% ipython --no-banner

In [1]: import numpy as np

In [2]: np.set_printoptions(precision=2, suppress=True, linewidth=200, floatmode="fixed")

In [3]: A = np.load("data.npy")

In [4]: print(A)
[[ 21 -19  -1  -7   8   6   9  -4  -7]
 [-19  22   6   6 -15 -13 -12   3  11]
 [ -1   6  15  -2 -12 -10   5  -2  -4]
 [ -7   6  -2   3  -1  -1  -4   4   4]
 [  8 -15 -12  -1  23  20  -1   5 -13]
 [  6 -13 -10  -1  20  18   0   2 -13]
 [  9 -12   5  -4  -1   0  32   3  -6]
 [ -4   3  -2   4   5   2   3  24   2]
 [ -7  11  -4   4 -13 -13  -6   2  23]]

In [5]: r = np.linalg.matrix_rank(A)

In [6]: print(r)
5

In [7]: N = np.linalg.svd(A)[2][r:].T

In [8]: print([int(np.linalg.matrix_rank(np.delete(A, i, axis=0))) for i in range(9)])
[5, 5, 5, 5, 5, 5, 5, 5, 5]

In [9]: print([int(np.linalg.matrix_rank(A[:i])) for i in range(1, len(A) + 1)])
[1, 2, 3, 4, 5, 5, 5, 5, 5]

In [10]: print([int(np.linalg.matrix_rank(A[:, :j + 1])) for j in range(9)])
[1, 2, 3, 4, 5, 5, 5, 5, 5]

In [11]: print(np.linalg.matrix_rank(A.T @ A), np.linalg.matrix_rank(A @ A.T))
5 5

In [12]: ev, vecs = np.linalg.eigh(A)

In [13]: vec = np.array([1, -3, 1, -2, 0, 1, 1, -3, -2])

In [14]: print(vec @ A @ vec)
1394

In [15]: print(np.round(vecs * np.maximum(ev, 0) @ vecs.T, 2) + 0)
[[ 21.00 -19.00  -1.00  -7.00   8.00   6.00   9.00  -4.00  -7.00]
 [-19.00  22.00   6.00   6.00 -15.00 -13.00 -12.00   3.00  11.00]
 [ -1.00   6.00  15.00  -2.00 -12.00 -10.00   5.00  -2.00  -4.00]
 [ -7.00   6.00  -2.00   3.00  -1.00  -1.00  -4.00   4.00   4.00]
 [  8.00 -15.00 -12.00  -1.00  23.00  20.00  -1.00   5.00 -13.00]
 [  6.00 -13.00 -10.00  -1.00  20.00  18.00   0.00   2.00 -13.00]
 [  9.00 -12.00   5.00  -4.00  -1.00   0.00  32.00   3.00  -6.00]
 [ -4.00   3.00  -2.00   4.00   5.00   2.00   3.00  24.00   2.00]
 [ -7.00  11.00  -4.00   4.00 -13.00 -13.00  -6.00   2.00  23.00]]

In [16]: X = np.array([[0, 1, 0, 1, 1, 1],
    ...:     [1, 0, 1, 1, 1, 1],
    ...:     [0, 1, 0, 1, 1, 0],
    ...:     [1, 1, 1, 0, 1, 1],
    ...:     [1, 1, 1, 1, 0, 1],
    ...:     [1, 1, 0, 1, 1, 0]])

In [17]: Q, vecs = np.linalg.qr(X[:, :3])[0], np.linalg.qr(X[:, 3:])[0]

In [18]: sig = np.linalg.svd(Q.T @ vecs, compute_uv=False)

In [19]: print(np.degrees(np.arccos(sig.clip(0, 1))))
[22.98 39.82 90.00]
